% ipython --no-banner

In [1]: import numpy as np

In [2]: import numpy.linalg as la

In [3]: np.set_printoptions(precision=1, suppress=True, linewidth=160)

In [4]: K = np.array([[0.5, -0.1, 1.1, -1.4, 0.2, 0.8, 0.5],
   ...:     [0.3, -0.1, -1.3, -0.5, 1.5, 0.1, 0.7],
   ...:     [0.2, -0.8, 0.1, 0.0, 0.5, -1.2, -0.6],
   ...:     [0.3, -0.7, -0.1, -1.0, 0.9, 0.5, 0.3],
   ...:     [1.0, 1.7, -0.9, 0.0, -1.7, 0.0, 0.5],
   ...:     [-0.8, -0.4, -1.2, 1.8, 1.5, 0.3, 1.2],
   ...:     [-1.4, -1.0, -0.4, 0.7, -0.3, -0.5, 0.9]])

In [5]: K
Out[5]: 
array([[ 0.5, -0.1,  1.1, -1.4,  0.2,  0.8,  0.5],
       [ 0.3, -0.1, -1.3, -0.5,  1.5,  0.1,  0.7],
       [ 0.2, -0.8,  0.1,  0. ,  0.5, -1.2, -0.6],
       [ 0.3, -0.7, -0.1, -1. ,  0.9,  0.5,  0.3],
       [ 1. ,  1.7, -0.9,  0. , -1.7,  0. ,  0.5],
       [-0.8, -0.4, -1.2,  1.8,  1.5,  0.3,  1.2],
       [-1.4, -1. , -0.4,  0.7, -0.3, -0.5,  0.9]])

In [6]: rng = np.random.default_rng(337)

In [7]: z = rng.permutation(7)

In [8]: Y = K[:, z] * rng.choice([-1, 1], 7)

In [9]: Y
Out[9]: 
array([[-0.8,  1.1,  0.5, -1.4,  0.2, -0.1,  0.5],
       [-0.1, -1.3,  0.3, -0.5,  1.5, -0.1,  0.7],
       [ 1.2,  0.1,  0.2,  0. ,  0.5, -0.8, -0.6],
       [-0.5, -0.1,  0.3, -1. ,  0.9, -0.7,  0.3],
       [-0. , -0.9,  1. ,  0. , -1.7,  1.7,  0.5],
       [-0.3, -1.2, -0.8,  1.8,  1.5, -0.4,  1.2],
       [ 0.5, -0.4, -1.4,  0.7, -0.3, -1. ,  0.9]])

In [10]: Uu, _, VT = la.svd(K.T @ Y)

In [11]: z
Out[11]: array([5, 2, 0, 3, 4, 1, 6])

In [12]: f, g = Y[1], Y[3]

In [13]: f @ g
Out[13]: np.float64(2.4)

In [14]: round(float(f @ f), 1)
Out[14]: 4.8

In [15]: p = (f @ g) / (f @ f) * f

In [16]: round(la.norm(f + g) ** 2 + la.norm(f - g) ** 2, 1)
Out[16]: np.float64(15.1)

In [17]: p
Out[17]: array([-0.1, -0.7,  0.2, -0.3,  0.8, -0.1,  0.4])

In [18]: Y = la.inv(K)

In [19]: round(float(la.det(K) * la.det(Y)), 1)
Out[19]: 1.0

In [20]: np.round(la.cond(K), 1)
Out[20]: np.float64(12.4)

In [21]: np.round(la.inv(Y), 1) + 0
Out[21]: 
array([[ 0.5, -0.1,  1.1, -1.4,  0.2,  0.8,  0.5],
       [ 0.3, -0.1, -1.3, -0.5,  1.5,  0.1,  0.7],
       [ 0.2, -0.8,  0.1,  0. ,  0.5, -1.2, -0.6],
       [ 0.3, -0.7, -0.1, -1. ,  0.9,  0.5,  0.3],
       [ 1. ,  1.7, -0.9,  0. , -1.7,  0. ,  0.5],
       [-0.8, -0.4, -1.2,  1.8,  1.5,  0.3,  1.2],
       [-1.4, -1. , -0.4,  0.7, -0.3, -0.5,  0.9]])

In [22]: C2 = K.T @ K

In [23]: la.svd(K, compute_uv=False) ** 2
Out[23]: array([15. ,  9.5,  6.7,  3.1,  1.7,  0.3,  0.1])

In [24]: la.eigvalsh(C2)[::-1]
Out[24]: array([15. ,  9.5,  6.7,  3.1,  1.7,  0.3,  0.1])

In [25]: la.matrix_rank(C2)
Out[25]: np.int64(7)

In [26]: np.diag(C2)
Out[26]: array([4.1, 5.2, 5.3, 6.9, 8.6, 2.7, 3.7])

In [27]: round(np.trace(C2), 1), round(float((K ** 2).sum()), 1)
Out[27]: (np.float64(36.5), 36.5)

In [28]: f, g = K[0], K[5]

In [29]: round(f @ f, 1)
Out[29]: np.float64(4.4)

In [30]: np.round(f @ g, 1)
Out[30]: np.float64(-3.1)

In [31]: p = (f @ g) / (f @ f) * f

In [32]: round(la.norm(f + g) ** 2 + la.norm(f - g) ** 2, 1)
Out[32]: np.float64(27.2)

In [33]: np.round(np.outer(f, g), 1) + 0
Out[33]: 
array([[-0.4, -0.2, -0.6,  0.9,  0.8,  0.2,  0.6],
       [ 0.1,  0. ,  0.1, -0.2, -0.2,  0. , -0.1],
       [-0.9, -0.4, -1.3,  2. ,  1.6,  0.3,  1.3],
       [ 1.1,  0.6,  1.7, -2.5, -2.1, -0.4, -1.7],
       [-0.2, -0.1, -0.2,  0.4,  0.3,  0.1,  0.2],
       [-0.6, -0.3, -1. ,  1.4,  1.2,  0.2,  1. ],
       [-0.4, -0.2, -0.6,  0.9,  0.8,  0.2,  0.6]])

In [34]: round(float((g - p) @ f), 1)
Out[34]: 0.0

In [35]: p
Out[35]: array([-0.4,  0.1, -0.8,  1. , -0.1, -0.6, -0.4])

In [36]: g - p
Out[36]: array([-0.4, -0.5, -0.4,  0.8,  1.6,  0.9,  1.6])

In [37]: la.matrix_rank(np.outer(f, g))
Out[37]: np.int64(1)

In [38]: s = 5 * 0.5 ** np.arange(7)

In [39]: O, _ = la.qr(np.array([[-1.6, -0.8, 0.9, -0.6, -0.1, -1.3, -0.3],
    ...:     [0.3, -1.0, 0.5, 0.5, 1.4, 0.2, 1.0],
    ...:     [1.0, -0.2, 0.2, -0.1, -0.5, 0.1, 0.1],
    ...:     [-0.2, 1.3, 1.2, 0.0, -0.2, 0.9, 0.5],
    ...:     [1.0, 0.0, -0.3, 0.2, -1.1, -1.2, 0.3],
    ...:     [0.8, -0.9, -1.0, -0.1, -1.1, -0.5, -3.2],
    ...:     [-1.5, 0.1, 1.2, -0.7, 0.2, 0.4, 1.0]]))

In [40]: feats = rng.normal(size=(10, 7)) * s @ O

In [41]: feats.round(1) + 0
Out[41]: 
array([[ 0.6,  0.1,  0. , -1. ,  0.4, -0.3,  0.8],
       [-3.2, -0.4,  1.7,  2.1, -2.7,  1.4, -1.8],
       [ 2.6,  1. , -1. , -0.7,  1.6, -0.7,  1.4],
       [ 1.2,  0.3,  0.4, -1.2,  1.3, -0.3,  1.3],
       [ 1. , -2.1, -3.1, -0.6,  0.8, -0.2, -0.3],
       [-2.1, -0.3,  0.6,  0. , -1.8,  0.1, -0.9],
       [-0.9,  0.8,  0.9, -0.1, -0.9,  0. , -0.1],
       [ 5.2,  1.8, -1.1, -3.4,  4.4, -2. ,  3.8],
       [-2.2, -2.7, -2.9, -1. , -1.8, -0.3, -1.7],
       [ 2.1, -1.5, -1.9, -2.7,  1.8, -0.6,  2. ]])

In [42]: np.round((K - K.T) / 2, 1) + 0
Out[42]: 
array([[ 0. , -0.2,  0.5, -0.8, -0.4,  0.8,  1. ],
       [ 0.2,  0. , -0.2,  0.1, -0.1,  0.2,  0.8],
       [-0.5,  0.2,  0. ,  0. ,  0.7,  0. , -0.1],
       [ 0.8, -0.1,  0. ,  0. ,  0.4, -0.6, -0.2],
       [ 0.4,  0.1, -0.7, -0.4,  0. , -0.8,  0.4],
       [-0.8, -0.2,  0. ,  0.6,  0.8,  0. ,  0.8],
       [-1. , -0.8,  0.1,  0.2, -0.4, -0.8,  0. ]])

In [43]: np.trace(K)
Out[43]: np.float64(-1.0)

In [44]: np.round(la.matrix_power(K, 2), 1) + 0
Out[44]: 
array([[-1.1, -0.4, -0.4,  2.5,  0. , -1.6,  0.6],
       [ 0.2,  3.2, -1.4,  0.8, -3.8,  1.2,  2.2],
       [ 2.2,  1.9,  2.5, -2.5, -3.6, -0.1, -2.2],
       [-0.3,  1.8, -0.2,  2. , -2.8, -0.2,  0.7],
       [-1.6, -2.9,  0.1, -1.9,  5. ,  1.8,  1.8],
       [-0.6,  1. , -2.8,  0.9, -2.2,  1.2,  2.8],
       [-2. , -1.1,  0.2,  1.5, -1.9, -1. , -0.9]])

In [45]: np.allclose(K, K.T)
Out[45]: False

In [46]: np.allclose(K @ K.T, K.T @ K)
Out[46]: False

In [47]: round(float(K[4] @ K[3]), 1)
Out[47]: -2.2

In [48]: round(float(la.norm(K, 2)), 1)
Out[48]: 3.9

In [49]: la.norm(K, axis=0)
Out[49]: array([2. , 2.3, 2.3, 2.6, 2.9, 1.6, 1.9])

In [50]: round(la.norm(K) ** 2 / la.norm(K, 2) ** 2, 1)
Out[50]: np.float64(2.4)

In [51]: np.round(la.norm(K, "nuc"), 1)
Out[51]: np.float64(13.5)

In [52]: Uu, s, VT = la.svd(K, full_matrices=False)

In [53]: np.round(Uu.T @ K @ VT.T, 1) + 0
Out[53]: 
array([[3.9, 0. , 0. , 0. , 0. , 0. , 0. ],
       [0. , 3.1, 0. , 0. , 0. , 0. , 0. ],
       [0. , 0. , 2.6, 0. , 0. , 0. , 0. ],
       [0. , 0. , 0. , 1.8, 0. , 0. , 0. ],
       [0. , 0. , 0. , 0. , 1.3, 0. , 0. ],
       [0. , 0. , 0. , 0. , 0. , 0.6, 0. ],
       [0. , 0. , 0. , 0. , 0. , 0. , 0.3]])

In [54]: round(np.sqrt((s ** 2).sum()), 1), round(la.norm(K), 1)
Out[54]: (np.float64(6.0), np.float64(6.0))

In [55]: np.allclose(Uu * s @ VT, K)
Out[55]: True

In [56]: np.abs(Uu[:, 0]).round(6).argmax()
Out[56]: np.int64(5)

In [57]: np.round(VT @ VT.T, 1) + 0
Out[57]: 
array([[1., 0., 0., 0., 0., 0., 0.],
       [0., 1., 0., 0., 0., 0., 0.],
       [0., 0., 1., 0., 0., 0., 0.],
       [0., 0., 0., 1., 0., 0., 0.],
       [0., 0., 0., 0., 1., 0., 0.],
       [0., 0., 0., 0., 0., 1., 0.],
       [0., 0., 0., 0., 0., 0., 1.]])

In [58]: s
Out[58]: array([3.9, 3.1, 2.6, 1.8, 1.3, 0.6, 0.3])

In [59]: (s > 1e-8).sum()
Out[59]: np.int64(7)

In [60]: W0 = np.loadtxt("w.csv", delimiter=",")

In [61]: W0
Out[61]: 
array([[-0.8, -0.6, -1.6,  0.4,  0.5,  0.5],
       [ 0.9,  0.9, -0.3, -0.3, -0.1,  0.3],
       [ 0.6,  1.2, -0.4,  0.6,  1.1,  0.5],
       [ 0.2, -0.4, -0.8,  0. , -0.1, -0.1],
       [ 0.4,  1. , -0.9,  0.4,  0.7,  0.5],
       [ 1.7, -0.4,  1.8,  1.1,  0.1, -2. ],
       [ 2. , -0.4,  1.4, -0.3, -0.3,  0.6],
       [ 1. , -0.8,  0.3,  0.4, -1.5, -0.3]])

In [62]: C2 = W0.T @ W0

In [63]: (W0 @ W0.T).shape
Out[63]: (8, 8)

In [64]: round(np.trace(C2), 1), round((W0 ** 2).sum(), 1)
Out[64]: (np.float64(36.0), np.float64(36.0))

In [65]: la.matrix_rank(C2)
Out[65]: np.int64(6)

In [66]: theta = np.deg2rad(176)

In [67]: M = np.eye(11)

In [68]: M[np.ix_([2, 6], [2, 6])] = [[np.cos(theta), -np.sin(theta)], [np.sin(theta), np.cos(theta)]]

In [69]: M
Out[69]: 
array([[ 1. ,  0. ,  0. ,  0. ,  0. ,  0. ,  0. ,  0. ,  0. ,  0. ,  0. ],
       [ 0. ,  1. ,  0. ,  0. ,  0. ,  0. ,  0. ,  0. ,  0. ,  0. ,  0. ],
       [ 0. ,  0. , -1. ,  0. ,  0. ,  0. , -0.1,  0. ,  0. ,  0. ,  0. ],
       [ 0. ,  0. ,  0. ,  1. ,  0. ,  0. ,  0. ,  0. ,  0. ,  0. ,  0. ],
       [ 0. ,  0. ,  0. ,  0. ,  1. ,  0. ,  0. ,  0. ,  0. ,  0. ,  0. ],
       [ 0. ,  0. ,  0. ,  0. ,  0. ,  1. ,  0. ,  0. ,  0. ,  0. ,  0. ],
       [ 0. ,  0. ,  0.1,  0. ,  0. ,  0. , -1. ,  0. ,  0. ,  0. ,  0. ],
       [ 0. ,  0. ,  0. ,  0. ,  0. ,  0. ,  0. ,  1. ,  0. ,  0. ,  0. ],
       [ 0. ,  0. ,  0. ,  0. ,  0. ,  0. ,  0. ,  0. ,  1. ,  0. ,  0. ],
       [ 0. ,  0. ,  0. ,  0. ,  0. ,  0. ,  0. ,  0. ,  0. ,  1. ,  0. ],
       [ 0. ,  0. ,  0. ,  0. ,  0. ,  0. ,  0. ,  0. ,  0. ,  0. ,  1. ]])

In [70]: la.pinv(M)
Out[70]: 
array([[ 1. ,  0. ,  0. ,  0. ,  0. ,  0. ,  0. ,  0. ,  0. ,  0. ,  0. ],
       [ 0. ,  1. ,  0. ,  0. ,  0. ,  0. ,  0. ,  0. ,  0. ,  0. ,  0. ],
       [ 0. ,  0. , -1. ,  0. ,  0. ,  0. ,  0.1,  0. ,  0. ,  0. ,  0. ],
       [ 0. ,  0. ,  0. ,  1. ,  0. ,  0. ,  0. ,  0. ,  0. ,  0. ,  0. ],
       [ 0. ,  0. ,  0. ,  0. ,  1. ,  0. ,  0. ,  0. ,  0. ,  0. ,  0. ],
       [ 0. ,  0. ,  0. ,  0. ,  0. ,  1. ,  0. ,  0. ,  0. ,  0. ,  0. ],
       [ 0. ,  0. , -0.1,  0. ,  0. ,  0. , -1. ,  0. ,  0. ,  0. ,  0. ],
       [ 0. ,  0. ,  0. ,  0. ,  0. ,  0. ,  0. ,  1. ,  0. ,  0. ,  0. ],
       [ 0. ,  0. ,  0. ,  0. ,  0. ,  0. ,  0. ,  0. ,  1. ,  0. ,  0. ],
       [ 0. ,  0. ,  0. ,  0. ,  0. ,  0. ,  0. ,  0. ,  0. ,  1. ,  0. ],
       [ 0. ,  0. ,  0. ,  0. ,  0. ,  0. ,  0. ,  0. ,  0. ,  0. ,  1. ]])

In [71]: la.svd(M, compute_uv=False)
Out[71]: array([1., 1., 1., 1., 1., 1., 1., 1., 1., 1., 1.])

In [72]: O, V = la.qr(M[:, :5])[0], la.qr(M[:, 5:])[0]

In [73]: s = la.svd(O.T @ V, compute_uv=False)

In [74]: round(float(la.norm(O @ O.T - V @ V.T, 2)), 1)
Out[74]: 1.0

In [75]: (s > 0.9).sum()
Out[75]: np.int64(0)

In [76]: x = np.array([-4, -4, -3, 5, -5, -5, -3, 3, -3, -1, 3])

In [77]: M * x
Out[77]: 
array([[-4. , -0. , -0. ,  0. , -0. , -0. , -0. ,  0. , -0. , -0. ,  0. ],
       [-0. , -4. , -0. ,  0. , -0. , -0. , -0. ,  0. , -0. , -0. ,  0. ],
       [-0. , -0. ,  3. ,  0. , -0. , -0. ,  0.2,  0. , -0. , -0. ,  0. ],
       [-0. , -0. , -0. ,  5. , -0. , -0. , -0. ,  0. , -0. , -0. ,  0. ],
       [-0. , -0. , -0. ,  0. , -5. , -0. , -0. ,  0. , -0. , -0. ,  0. ],
       [-0. , -0. , -0. ,  0. , -0. , -5. , -0. ,  0. , -0. , -0. ,  0. ],
       [-0. , -0. , -0.2,  0. , -0. , -0. ,  3. ,  0. , -0. , -0. ,  0. ],
       [-0. , -0. , -0. ,  0. , -0. , -0. , -0. ,  3. , -0. , -0. ,  0. ],
       [-0. , -0. , -0. ,  0. , -0. , -0. , -0. ,  0. , -3. , -0. ,  0. ],
       [-0. , -0. , -0. ,  0. , -0. , -0. , -0. ,  0. , -0. , -1. ,  0. ],
       [-0. , -0. , -0. ,  0. , -0. , -0. , -0. ,  0. , -0. , -0. ,  3. ]])

In [78]: np.einsum("ij,j->i", M, x)
Out[78]: array([-4. , -4. ,  3.2,  5. , -5. , -5. ,  2.8,  3. , -3. , -1. ,  3. ])

In [79]: M @ np.ones(11)
Out[79]: array([ 1. ,  1. , -1.1,  1. ,  1. ,  1. , -0.9,  1. ,  1. ,  1. ,  1. ])

In [80]: la.norm(M @ x) <= la.norm(M, 2) * la.norm(x) + 1e-9
Out[80]: np.True_

In [81]: z = rng.permutation(11)

In [82]: z
Out[82]: array([ 0,  8,  3, 10,  9,  4,  2,  1,  5,  7,  6])

In [83]: Y = M[z][:, z]

In [84]: np.allclose(Y, M)
Out[84]: False

In [85]: np.diag(Y)
Out[85]: array([ 1.,  1.,  1.,  1.,  1.,  1., -1.,  1.,  1.,  1., -1.])

In [86]: np.round(np.trace(Y), 1)
Out[86]: np.float64(7.0)

In [87]: round(float(la.det(Y)), 1), round(la.det(M[z]), 1)
Out[87]: (1.0, np.float64(1.0))

In [88]: Y
Out[88]: 
array([[ 1. ,  0. ,  0. ,  0. ,  0. ,  0. ,  0. ,  0. ,  0. ,  0. ,  0. ],
       [ 0. ,  1. ,  0. ,  0. ,  0. ,  0. ,  0. ,  0. ,  0. ,  0. ,  0. ],
       [ 0. ,  0. ,  1. ,  0. ,  0. ,  0. ,  0. ,  0. ,  0. ,  0. ,  0. ],
       [ 0. ,  0. ,  0. ,  1. ,  0. ,  0. ,  0. ,  0. ,  0. ,  0. ,  0. ],
       [ 0. ,  0. ,  0. ,  0. ,  1. ,  0. ,  0. ,  0. ,  0. ,  0. ,  0. ],
       [ 0. ,  0. ,  0. ,  0. ,  0. ,  1. ,  0. ,  0. ,  0. ,  0. ,  0. ],
       [ 0. ,  0. ,  0. ,  0. ,  0. ,  0. , -1. ,  0. ,  0. ,  0. , -0.1],
       [ 0. ,  0. ,  0. ,  0. ,  0. ,  0. ,  0. ,  1. ,  0. ,  0. ,  0. ],
       [ 0. ,  0. ,  0. ,  0. ,  0. ,  0. ,  0. ,  0. ,  1. ,  0. ,  0. ],
       [ 0. ,  0. ,  0. ,  0. ,  0. ,  0. ,  0. ,  0. ,  0. ,  1. ,  0. ],
       [ 0. ,  0. ,  0. ,  0. ,  0. ,  0. ,  0.1,  0. ,  0. ,  0. , -1. ]])

In [89]: A = np.loadtxt("a.csv", delimiter=",")

In [90]: A
Out[90]: 
array([[  0.,  -1.,   6.,   4.,  13.,   5.,  10.,   2.,   5.,   2.],
       [ -1.,  -2.,   4.,  -3.,   4.,  -2.,  -8.,  -5.,   3.,  -5.],
       [  6.,   4.,  14.,   9., -16.,   2.,  -4.,  11.,  -8.,  -7.],
       [  4.,  -3.,   9., -10., -15.,  -3., -10.,   2.,  -8.,  -5.],
       [ 13.,   4., -16., -15.,  10.,   8.,  -4.,   4.,  -9.,  15.],
       [  5.,  -2.,   2.,  -3.,   8.,  -4.,   4.,  -2.,  -6.,  -1.],
       [ 10.,  -8.,  -4., -10.,  -4.,   4., -14.,  -3., -12.,   5.],
       [  2.,  -5.,  11.,   2.,   4.,  -2.,  -3.,  14.,  -7.,   0.],
       [  5.,   3.,  -8.,  -8.,  -9.,  -6., -12.,  -7., -14.,  -3.],
       [  2.,  -5.,  -7.,  -5.,  15.,  -1.,   5.,   0.,  -3.,   2.]])

In [91]: w, V = la.eigh(A)

In [92]: la.eigvalsh(A + -3 * np.eye(10))
Out[92]: array([-48.2, -22.9, -16.6, -11.8,  -6.4,  -4.8,   5.3,   6.3,  24.2,  40.9])

In [93]: np.round(w.sum(), 1), np.trace(A)
Out[93]: (np.float64(-4.0), np.float64(-4.0))

In [94]: np.unique(w.round(6) + 0, return_counts=True)[1]
Out[94]: array([1, 1, 1, 1, 1, 1, 1, 1, 1, 1])

In [95]: la.svd(A, compute_uv=False)
Out[95]: array([45.2, 43.9, 27.2, 19.9, 13.6,  9.3,  8.8,  8.3,  3.4,  1.8])

In [96]: w
Out[96]: array([-45.2, -19.9, -13.6,  -8.8,  -3.4,  -1.8,   8.3,   9.3,  27.2,  43.9])

In [97]: la.eigvalsh(A @ A)
Out[97]: array([   3.2,   11.7,   68.1,   77.6,   86.9,  185.3,  394.2,  739.2, 1924.9, 2038.8])
